% ipython --no-banner

In [1]: import numpy as np

In [2]: np.set_printoptions(precision=2, suppress=True, linewidth=140, floatmode="fixed")

In [3]: B = np.array([[3], [-1], [-6]])

In [4]: cent = np.array([[7, 3, 4]])

In [5]: rng = np.random.default_rng(538479)

In [6]: X = B @ cent + 0.3 * rng.normal(size=(3, 3))

In [7]: X
Out[7]: 
array([[ 20.73,   8.92,  12.53],
       [ -7.30,  -2.91,  -3.67],
       [-42.14, -17.60, -24.07]])

In [8]: lab = rng.permutation(3)

In [9]: lab
Out[9]: array([1, 2, 0])

In [10]: B = X[lab][:, lab]

In [11]: np.diag(B)
Out[11]: array([ -2.91, -24.07,  20.73])

In [12]: round(float(np.linalg.det(B)), 2), np.round(np.linalg.det(X[lab]), 2)
Out[12]: (-1.64, np.float64(-1.64))

In [13]: round(np.trace(B), 2)
Out[13]: np.float64(-6.25)

In [14]: np.sort(np.abs(np.linalg.eigvals(B)))
Out[14]: array([0.04, 6.27, 6.27])

In [15]: B
Out[15]: 
array([[ -2.91,  -3.67,  -7.30],
       [-17.60, -24.07, -42.14],
       [  8.92,  12.53,  20.73]])

In [16]: C2 = X.T @ X

In [17]: C2
Out[17]: 
array([[2259.11,  947.86, 1300.80],
       [ 947.86,  397.78,  546.01],
       [1300.80,  546.01,  749.68]])

In [18]: np.linalg.matrix_rank(C2)
Out[18]: np.int64(3)

In [19]: (X @ X.T).shape
Out[19]: (3, 3)

In [20]: np.allclose(C2, C2.T)
Out[20]: True

In [21]: np.diag(C2)
Out[21]: array([2259.11,  397.78,  749.68])

In [22]: np.round(np.linalg.svd(X, compute_uv=False) ** 2, 2) + 0
Out[22]: array([3406.04,    0.53,    0.00])

In [23]: np.round(np.linalg.eigvalsh(C2)[::-1], 2) + 0
Out[23]: array([3406.04,    0.53,    0.00])

In [24]: T = np.stack([X, 2 * X, X[::-1]])

In [25]: T.sum(axis=0)
Out[25]: 
array([[  20.04,    9.17,   13.53],
       [ -29.19,  -11.64,  -14.67],
       [-105.70,  -43.87,  -59.67]])

In [26]: np.linalg.matrix_rank(T.reshape(3, -1))
Out[26]: np.int64(2)

In [27]: T.shape
Out[27]: (3, 3, 3)

In [28]: B = np.array([[0, 0, 0], [3, 1, 0]])

In [29]: M = B.T @ B

In [30]: M
Out[30]: 
array([[9, 3, 0],
       [3, 1, 0],
       [0, 0, 0]])

In [31]: # equal to its transpose

In [32]: left, sigma, vt = np.linalg.svd(M)

In [33]: np.argmax(sigma[:-1] / (sigma[1:] + 1e-6)) + 1
Out[33]: np.int64(1)

In [34]: B = left[:, :1] @ np.diag(sigma[:1]) @ vt[:1]

In [35]: B
Out[35]: 
array([[9.00, 3.00, 0.00],
       [3.00, 1.00, 0.00],
       [0.00, 0.00, 0.00]])

In [36]: round(float(np.linalg.norm(M - B, 2)), 2), round(sigma[1], 2)
Out[36]: (0.0, np.float64(0.0))

In [37]: left, sigma, vt = np.linalg.svd(M, full_matrices=False)

In [38]: np.abs(vt[0])
Out[38]: array([0.95, 0.32, 0.00])

In [39]: left.shape, sigma.shape, vt.shape
Out[39]: ((3, 3), (3,), (3, 3))

In [40]: np.round(sigma / sigma[0], 2) + 0
Out[40]: array([1.00, 0.00, 0.00])

In [41]: np.sqrt((sigma ** 2).sum()), round(np.linalg.norm(M), 2)
Out[41]: (np.float64(10.0), np.float64(10.0))

In [42]: sigma.round(2) + 0
Out[42]: array([10.00,  0.00,  0.00])

In [43]: B = np.array([[-1.9, -0.8, -1.5],
    ...:     [0.9, -1.4, 0.2],
    ...:     [-1.2, -0.6, -1.1],
    ...:     [0.3, -1.3, -0.2]])

In [44]: cent = np.array([[-0.3, 0.1, 0.8, -1.0],
    ...:     [-0.7, -0.8, 0.6, -1.7],
    ...:     [0.6, -0.5, -1.7, 0.7]])

In [45]: data = B @ cent

In [46]: data
Out[46]: 
array([[ 0.23,  1.20,  0.55,  2.21],
       [ 0.83,  1.11, -0.46,  1.62],
       [ 0.12,  0.91,  0.55,  1.45],
       [ 0.70,  1.17, -0.20,  1.77]])

In [47]: rank = np.linalg.matrix_rank(data)

In [48]: rank
Out[48]: np.int64(3)

In [49]: null = np.linalg.svd(data)[2][rank:].T

In [50]: [int(np.linalg.matrix_rank(np.delete(data, i, axis=0))) for i in range(4)]
Out[50]: [3, 3, 3, 3]

In [51]: [int(np.linalg.matrix_rank(data[:, :j + 1])) for j in range(4)]
Out[51]: [1, 2, 3, 3]

In [52]: [int(np.linalg.matrix_rank(data[:i])) for i in range(1, len(data) + 1)]
Out[52]: [1, 2, 3, 3]
